$ ipython --no-banner

In [1]: import numpy as np

In [2]: import numpy.linalg as la

In [3]: np.set_printoptions(suppress=True, linewidth=160)

In [4]: rd = lambda a: np.round(a, 3) + 0

In [5]: feats = np.loadtxt("a.csv", delimiter=",")

In [6]: rd(feats)
Out[6]: 
array([[ 0.952,  0.13 , -0.12 , -0.12 ],
       [ 0.13 ,  0.647,  0.325,  0.325],
       [-0.12 ,  0.325,  0.2  ,  0.2  ],
       [-0.12 ,  0.325,  0.2  ,  0.2  ]])

In [7]: vals, vecs = la.eigvalsh(feats)
---------------------------------------------------------------------------
ValueError                                Traceback (most recent call last)
Cell In[7], line 1
----> 1 vals, vecs = la.eigvalsh(feats)

ValueError: too many values to unpack (expected 2)

In [8]: vals, vecs = la.eigh(feats)

In [9]: (vals > 1e-8).sum(), (vals < -1e-8).sum()
Out[9]: (np.int64(2), np.int64(0))

In [10]: np.unique(vals.round(6) + 0, return_counts=True)[1]
Out[10]: array([2, 2])

In [11]: rd(la.eigvalsh(feats + -1 * np.eye(4)))
Out[11]: array([-1., -1.,  0.,  0.])

In [12]: rd(vecs @ np.diag(vals) @ vecs.T)
Out[12]: 
array([[ 0.952,  0.13 , -0.12 , -0.12 ],
       [ 0.13 ,  0.647,  0.325,  0.325],
       [-0.12 ,  0.325,  0.2  ,  0.2  ],
       [-0.12 ,  0.325,  0.2  ,  0.2  ]])

In [13]: rd(vals.sum()), np.trace(feats)
Out[13]: (np.float64(2.0), np.float64(2.0))

In [14]: x = np.array([3, 2, 3, 2])

In [15]: rd((x - feats @ x) @ (feats @ x))
Out[15]: np.float64(0.0)

In [16]: rd(la.eigvalsh(2 * feats - np.eye(4)))
Out[16]: array([-1., -1.,  1.,  1.])

In [17]: B = np.array([[1, 3], [3, 1], [1, 2], [2, 0]])

In [18]: rd(np.einsum("ik,kj->ji", feats, B))
Out[18]: 
array([[0.983, 3.046, 1.457, 1.457],
       [2.747, 1.688, 0.367, 0.367]])

In [19]: rd(np.einsum("ik,kj->ij", feats, B))
Out[19]: 
array([[0.983, 2.747],
       [3.046, 1.688],
       [1.457, 0.367],
       [1.457, 0.367]])

In [20]: rd(np.einsum("ij->j", feats))
Out[20]: array([0.843, 1.427, 0.606, 0.606])

In [21]: rd(feats @ B)
Out[21]: 
array([[0.983, 2.747],
       [3.046, 1.688],
       [1.457, 0.367],
       [1.457, 0.367]])

In [22]: rd(B.T @ feats.T)
Out[22]: 
array([[0.983, 3.046, 1.457, 1.457],
       [2.747, 1.688, 0.367, 0.367]])

In [23]: la.matrix_rank(np.vstack([feats, B.T]))
Out[23]: np.int64(4)

In [24]: rd(np.einsum("ij,ij->i", feats, feats))
Out[24]: array([0.952, 0.647, 0.2  , 0.2  ])

In [25]: arr = np.load("sample17.npy")

In [26]: arr
Out[26]: 
array([[ 17,   0,   4,  10],
       [  0,  16, -12, -16],
       [  4, -12,  29,   8],
       [ 10, -16,   8,  24]])

In [27]: rank = la.matrix_rank(arr)

In [28]: rank
Out[28]: np.int64(3)

In [29]: ns = la.svd(arr)[2][rank:].T

In [30]: ns.shape
Out[30]: (4, 1)

In [31]: rd(ns @ ns.T)
Out[31]: 
array([[ 0.143, -0.267, -0.071, -0.214],
       [-0.267,  0.501,  0.134,  0.401],
       [-0.071,  0.134,  0.036,  0.107],
       [-0.214,  0.401,  0.107,  0.321]])

In [32]: [int(la.matrix_rank(np.delete(arr, i, axis=0))) for i in range(4)]
Out[32]: [3, 3, 3, 3]

In [33]: rd(arr @ ns)
Out[33]: 
array([[0.],
       [0.],
       [0.],
       [0.]])

In [34]: la.matrix_rank(arr.T @ arr), la.matrix_rank(arr @ arr.T)
Out[34]: (np.int64(3), np.int64(3))

In [35]: [int(la.matrix_rank(arr[:, :j + 1])) for j in range(4)]
Out[35]: [1, 2, 3, 3]

In [36]: rd(ns[:, 0] / ns[np.abs(ns[:, 0]).round(6).argmax(), 0])
Out[36]: array([-0.533,  1.   ,  0.267,  0.8  ])
